>>> import numpy as np
>>> np.set_printoptions(precision=3, suppress=True, linewidth=200, sign=" ")
>>> tidy = lambda a: np.round(a, 3) + 0
>>> rng = np.random.default_rng(44162)
>>> arr = rng.normal(size=(38, 7))
>>> arr = 10 * arr / np.linalg.norm(arr, axis=1, keepdims=True)
>>> print(tidy(arr))
[[-0.174  7.763 -2.808  0.342  0.055 -2.367 -5.108]
 [-3.335 -3.577  1.565  1.098 -3.396  2.68  -7.329]
 [-0.791  4.53   3.467  3.846  1.014  6.948 -1.656]
 [ 0.821 -1.666 -4.299  2.134  4.247  4.645  5.823]
 [ 0.203  3.49   2.42  -7.871  1.604 -3.795  1.732]
 [-3.815 -1.622 -5.783 -5.853  1.855 -2.131 -2.67 ]
 [-5.301  5.178 -4.478 -2.304  2.991  3.09  -1.114]
 [ 1.764  2.852  3.161 -3.683 -5.798 -5.462  1.321]
 [ 2.421 -6.223 -2.523  1.762 -5.598  2.696 -2.71 ]
 [ 4.051 -4.003  5.705 -3.373  0.8   -2.394 -4.157]
 [ 1.445 -0.904 -7.048  4.837  0.513  4.635 -1.509]
 [-1.863  0.569  1.116  0.357  4.681  7.723  3.644]
 [-0.115 -5.369 -5.005  3.918  1.011 -2.015 -5.067]
 [-0.159  3.446  2.602  0.065  3.416  6.16  -5.631]
 [ 0.651 -0.117 -4.698 -6.864  4.624  2.499 -1.66 ]
 [ 6.663 -1.25  -3.704 -5.963  0.173  2.175 -0.039]
 [ 3.734  2.486 -5.87   3.944  1.185 -4.491 -2.879]
 [ 2.143  3.224 -2.84   1.719 -6.633  5.074  2.063]
 [ 2.295 -3.274 -3.23  -0.709  5.077 -6.217 -2.941]
 [-1.636  7.901 -2.974 -0.628  0.083 -3.105  4.001]
 [ 2.372  2.338 -5.631  0.981  3.04   6.563  1.981]
 [-8.302  0.477  2.727  1.719 -4.229  0.145  1.595]
 [ 7.522 -2.258  4.845  1.38  -1.899  2.359  1.943]
 [-1.232 -1.014 -2.127 -2.646 -5.32   3.784  6.581]
 [ 3.585 -1.237 -3.234 -6.934 -4.531 -2.558 -0.009]
 [-2.766 -0.525  0.454  7.345 -1.83  -3.319 -4.852]
 [ 1.935  0.151  1.897  6.401 -6.992 -1.356  0.962]
 [-1.421 -0.22   8.66  -3.234  0.725  2.807 -2.018]
 [-2.823  4.469  2.115 -0.934  2.59  -7.061 -3.185]
 [-0.2   -5.123  4.16  -5.502 -4.025 -3.126 -0.411]
 [-4.799 -4.564  4.663  2.629 -0.705 -5.19  -0.223]
 [-3.258 -1.29   3.56   2.862  0.6    4.864  6.545]
 [-4.355 -3.2   -4.888 -2.087  3.908  5.222 -0.065]
 [-0.806 -4.061 -2.922  1.391  2.654 -6.171 -5.222]
 [ 0.63   1.056 -1.07   0.462 -5.815  7.955 -0.186]
 [ 6.096 -4.149  4.399  1.637  4.038  1.274 -2.38 ]
 [ 4.774 -3.579  5.617 -4.201 -3.525  1.533 -0.647]
 [-4.468  6.874 -2.998 -2.217  3.58  -0.063  2.461]]
>>> Xs = arr - arr.mean(axis=0)
>>> V = np.linalg.svd(Xs)[2][:5]
>>> Y = Xs - Xs @ V.T @ V
>>> print(tidy(np.diag(V.T @ V)))
[ 0.517  0.603  0.941  0.844  0.795  0.882  0.418]
>>> print(tidy(Y.std(axis=0)))
[ 2.061  1.866  0.717  1.082  1.219  0.906  2.036]
>>> Xs = arr - arr.mean(axis=0)
>>> Uu, sigma, Vh = np.linalg.svd(Xs, full_matrices=False)
>>> print(tidy((sigma ** 2).sum() ** 2 / (sigma ** 4).sum()))
6.201
>>> print(np.searchsorted(np.cumsum(sigma ** 2) / (sigma ** 2).sum(), 0.9) + 1)
6
>>> print(tidy(Xs.mean(axis=0)))
[ 0.  0.  0.  0.  0.  0.  0.]
>>> print(tidy(np.abs(Vh[-1])))
[ 0.184  0.183  0.08   0.332  0.415  0.344  0.725]
>>> labels = arr[:, 6] > np.median(arr[:, 6])
>>> r0 = arr[labels].mean(axis=0) - arr[~labels].mean(axis=0)
>>> print(labels.astype(int))
[ 0  0  0  1  1  0  0  1  0  0  0  1  0  0  0  1  0  1  0  1  1  1  1  1  1  0  1  0  0  1  1  1  1  0  1  0  0  1]
>>> E = np.load("block1.npy")
>>> print(E)
[[  8.096  -0.758   3.121   1.847  14.124   8.93   17.219   3.889   7.948  18.242  -9.017  19.928 -10.033  -3.127  24.93 ]
 [ 12.025 -14.147  -6.938  -8.036   3.143  -4.953   9.144  -8.973  -5.143  10.928  -6.946   8.098 -15.045   1.995   8.922]
 [-12.085 -23.117 -18.964 -16.952 -12.886 -19.848  -7.044 -27.935 -31.062 -22.205 -18.074  -6.83  -21.811 -12.941  -5.838]
 [ 32.926  -0.052   9.258   3.033   3.212   6.077   5.715  11.988  17.916  30.044  17.938   2.977   5.914  21.088  -5.914]
 [ -5.161  17.01   16.088  12.892   0.972  15.095  -3.042  16.093  11.976   0.037   5.026   2.911  11.889  -6.105  -1.095]
 [ 10.969 -13.117 -21.095 -13.063   8.219 -18.053   7.994 -10.925  -0.925   9.144   6.071  -7.04   -0.894  23.759   3.942]
 [ 18.981  28.14   36.026  25.093   5.927  32.883   2.957  36.926  34.99   27.014  19.125  12.927  21.059   2.997  -1.029]
 [ 12.045  11.92   13.013  10.004   7.029  12.864   5.057  17.139  18.859  16.829  10.954   6.125  10.989   8.039   2.934]
 [ 16.041   6.799  17.013   8.943  -1.154  13.877   0.844  14.028  12.992  16.062   8.075   6.834   3.914   1.165  -4.01 ]
 [-29.979 -29.012 -29.038 -23.951 -25.967 -33.05  -21.148 -42.01  -49.957 -47.754 -22.823 -22.039 -23.931 -21.029 -20.908]
 [-17.068   4.966   6.07    2.978 -18.819  -1.084 -21.     -1.923 -11.922 -25.915   1.087 -14.977   5.963 -14.041 -25.027]]
>>> print(np.count_nonzero(E))
165
>>> print(tidy(np.linalg.norm(E)))
213.747
>>> print(E.shape)
(11, 15)
>>> print(np.unravel_index(np.abs(E).argmax(), E.shape))
(np.int64(9), np.int64(8))
>>> print(tidy(np.linalg.svd(E, compute_uv=False)))
[ 186.882   84.964   50.342   31.756    0.63     0.465    0.353    0.302    0.183    0.168    0.126]
>>> print(np.abs(E).max())
49.957
>>> E[:, 15]
Traceback (most recent call last):
  File "<python-input-29>", line 1, in <module>
    E[:, 15]
    ~^^^^^^^
IndexError: index 15 is out of bounds for axis 1 with size 15
>>> print(tidy(E.sum(axis=1)))
[ 105.339  -15.926 -257.592  162.12    94.586  -15.014  304.016  163.8    121.423 -442.596 -130.712]
>>> r0 = np.array([8, 1, 6])
>>> print(tidy(np.cross(E[4, :3], E[0, :3])))
[  65.283  146.356 -133.801]
>>> Y = E / np.sqrt((E ** 2).mean(axis=1, keepdims=True))
>>> print(tidy(np.linalg.norm(Y, axis=1)))
[ 3.873  3.873  3.873  3.873  3.873  3.873  3.873  3.873  3.873  3.873  3.873]
>>> W0 = np.loadtxt("layer7.csv", delimiter=",")
>>> print(W0)
[[ 2.  1.  1.  0.  1.  2.  3.  0.  3.  2.  1.  0.  0.  3.  2.]
 [ 3.  0.  2.  3.  0.  1.  1.  0.  3.  1.  0.  2.  2.  0.  1.]
 [ 1.  2.  3.  3.  0.  1.  3.  1.  1.  0.  2.  0.  1.  3.  1.]
 [ 2.  0.  1.  2.  2.  3.  3.  0.  1.  3.  1.  3.  0.  3.  2.]
 [ 0.  1.  3.  2.  0.  0.  3.  0.  2.  3.  2.  0.  0.  1.  1.]
 [ 2.  3.  1.  0.  3.  1.  0.  2.  3.  0.  0.  2.  0.  0.  2.]
 [ 1.  1.  2.  3.  2.  1.  2.  1.  2.  2.  1.  3.  3.  2.  1.]
 [ 3.  3.  3.  0.  3.  2.  2.  0.  2.  0.  3.  2.  0.  2.  1.]
 [ 0.  0.  2.  3.  1.  2.  1.  1.  3.  1.  1.  2.  0.  3.  1.]
 [ 0.  3.  0.  2.  2.  0.  0.  0.  3.  2.  3.  1.  2.  0.  3.]
 [ 3.  3.  2.  2.  1.  0.  3.  3.  0.  0.  0.  1.  1.  1.  2.]
 [ 3.  3.  1.  1.  2.  3.  1.  1.  3.  2.  0.  2.  3.  3.  3.]
 [ 3.  2.  3.  3.  1.  2.  0.  0.  0.  1.  1.  1.  3.  1.  2.]
 [ 1.  0.  0.  1.  1.  1.  3.  1.  0.  2.  2.  2.  1.  1.  3.]
 [ 0.  1.  0.  2.  1.  2.  1.  2.  2.  1.  2.  3.  2.  3.  0.]]
>>> x0 = np.array([2, 3, -1, -5, 3, 3, -1, -1, -2, -2, 3, -5, -5, 0, 3])
>>> print(W0 @ np.eye(15)[13])
[ 3.  0.  3.  3.  1.  0.  2.  2.  3.  0.  1.  3.  1.  1.  3.]
>>> print((W0 @ x0).argmax())
7
>>> print(np.sign((W0 @ x0).round(6)))
[ 1. -1. -1. -1. -1.  1. -1.  1. -1. -1. -1. -1. -1. -1. -1.]
>>> print(W0 @ np.ones(15))
[ 21.  19.  22.  26.  18.  19.  27.  26.  21.  21.  22.  31.  23.  19.  22.]
>>> print(np.einsum("ij,j->i", W0, x0))
[ 11. -34.  -9.  -9. -14.  12. -38.  23. -22.  -2.  -4.  -4. -10.  -5. -26.]
>>> print(W0 @ (2 * x0))
[ 22. -68. -18. -18. -28.  24. -76.  46. -44.  -4.  -8.  -8. -20. -10. -52.]
>>> print(W0 @ x0)
[ 11. -34.  -9.  -9. -14.  12. -38.  23. -22.  -2.  -4.  -4. -10.  -5. -26.]
>>> print(np.trace(W0))
21.0
>>> print(np.allclose(W0, W0.T))
False
>>> print(tidy(np.abs(np.linalg.eigvals(W0)).max()))
22.521
>>> np.linalg.determinant(W0)
Traceback (most recent call last):
  File "<python-input-48>", line 1, in <module>
    np.linalg.determinant(W0)
    ^^^^^^^^^^^^^^^^^^^^^
AttributeError: module 'numpy.linalg' has no attribute 'determinant'
>>> print(np.allclose(W0 @ W0.T, W0.T @ W0))
False
>>> W0.inv()
Traceback (most recent call last):
  File "<python-input-50>", line 1, in <module>
    W0.inv()
    ^^^^^^
AttributeError: 'numpy.ndarray' object has no attribute 'inv'
>>> ang = np.radians(15)
>>> R = np.eye(15)
>>> R[8, 8] = R[9, 9] = np.cos(ang)
>>> R[8, 9], R[9, 8] = -np.sin(ang), np.sin(ang)
>>> Y = W0 @ R.T
>>> print(np.allclose(np.linalg.norm(W0, axis=1), np.linalg.norm(Y, axis=1)))
True
>>> print(tidy(np.linalg.det(R)), tidy(np.trace(R)))
1.0 14.932
>>> print(tidy(np.abs(Y - W0).max(axis=0)))
[ 0.     0.     0.     0.     0.     0.     0.     0.     0.845  0.776  0.     0.     0.     0.     0.   ]
>>> x0 = np.array([-4, 2, 6, 2, 9, 9, -4, 1, -4, -4, -6, -9, 3, 0, -5])
>>> y = W0 @ x0
>>> print(y)
[-21. -22.   4. -24. -25.   2.  -9.   0.  -3. -28.  -6.   0.  23. -45. -14.]
>>> print(tidy(np.linalg.solve(W0.T, W0[4])))
[ 0.  0.  0.  0.  1.  0.  0.  0.  0.  0.  0.  0.  0.  0.  0.]
